$ python -q
>>> import numpy as np
>>> import numpy.linalg as la
>>> np.set_printoptions(precision=1, suppress=True, linewidth=100)
>>> def rnd(a):
...     return np.round(a, 1) + 0
... 
>>> X = np.load("mat.npy")
>>> X
array([[ 6,  6,  9,  9],
       [ 4,  0,  6,  0],
       [-6, -6, -9, -9],
       [-4,  0, -6,  0]])
>>> rk = la.matrix_rank(X)
>>> rk
np.int64(2)
>>> ns = la.svd(X)[2][rk:].T
>>> la.matrix_rank(X.T @ X), la.matrix_rank(X @ X.T)
(np.int64(2), np.int64(2))
>>> rnd(ns @ ns.T)
array([[ 0.7,  0. , -0.5,  0. ],
       [ 0. ,  0.7,  0. , -0.5],
       [-0.5,  0. ,  0.3,  0. ],
       [ 0. , -0.5,  0. ,  0.3]])
>>> Y = np.array([[1, 0], [2, 2], [-1, 1], [0, -1]])
>>> C = np.array([[0, 1, 0, 0, 5, 3, 4], [1, 4, 0, 0, 4, 0, 2]])
>>> rng = np.random.default_rng(606)
>>> W0 = Y @ C + 0.1 * rng.normal(size=(4, 7))
>>> rnd(W0)
array([[ 0. ,  1.2,  0. ,  0.1,  5.1,  3.1,  3.9],
       [ 2.1, 10.1, -0.1, -0.1, 18. ,  6.2, 12.2],
       [ 1. ,  2.9, -0.1, -0.1, -1.1, -3.1, -1.9],
       [-1. , -4.1,  0.1,  0. , -4.1,  0. , -1.9]])
>>> Uu, sig, Vh = la.svd(X)
>>> rnd(sig)
array([22.9,  6.8,  0. ,  0. ])
>>> print(np.argmax(sig[:-1] / (sig[1:] + 1e-6)) + 1)
2
>>> Y = Uu[:, :2] @ np.diag(sig[:2]) @ Vh[:2]
>>> print(la.matrix_rank(X, rtol=0.05))
2
>>> print(rnd(np.abs(X - Y).max()))
0.0
>>> rnd(la.norm(X - Y, 2)), rnd(sig[2])
(np.float64(0.0), np.float64(0.0))
>>> X.mean(axis=0)
array([0., 0., 0., 0.])
>>> np.unravel_index(np.abs(X).argmax(), X.shape)
(np.int64(0), np.int64(2))
>>> la.matrix_rank(X)
np.int64(2)
>>> print(np.abs(X).max())
9
>>> rnd(la.norm(X))
np.float64(23.9)
>>> X.shape
(4, 4)
>>> X - X[0]
array([[  0,   0,   0,   0],
       [ -2,  -6,  -3,  -9],
       [-12, -12, -18, -18],
       [-10,  -6, -15,  -9]])
>>> X.sum(axis=0)
array([0, 0, 0, 0])
>>> rnd(la.svd(X, compute_uv=False))
array([22.9,  6.8,  0. ,  0. ])
>>> print(X.sum(axis=1))
[ 30  10 -30 -10]
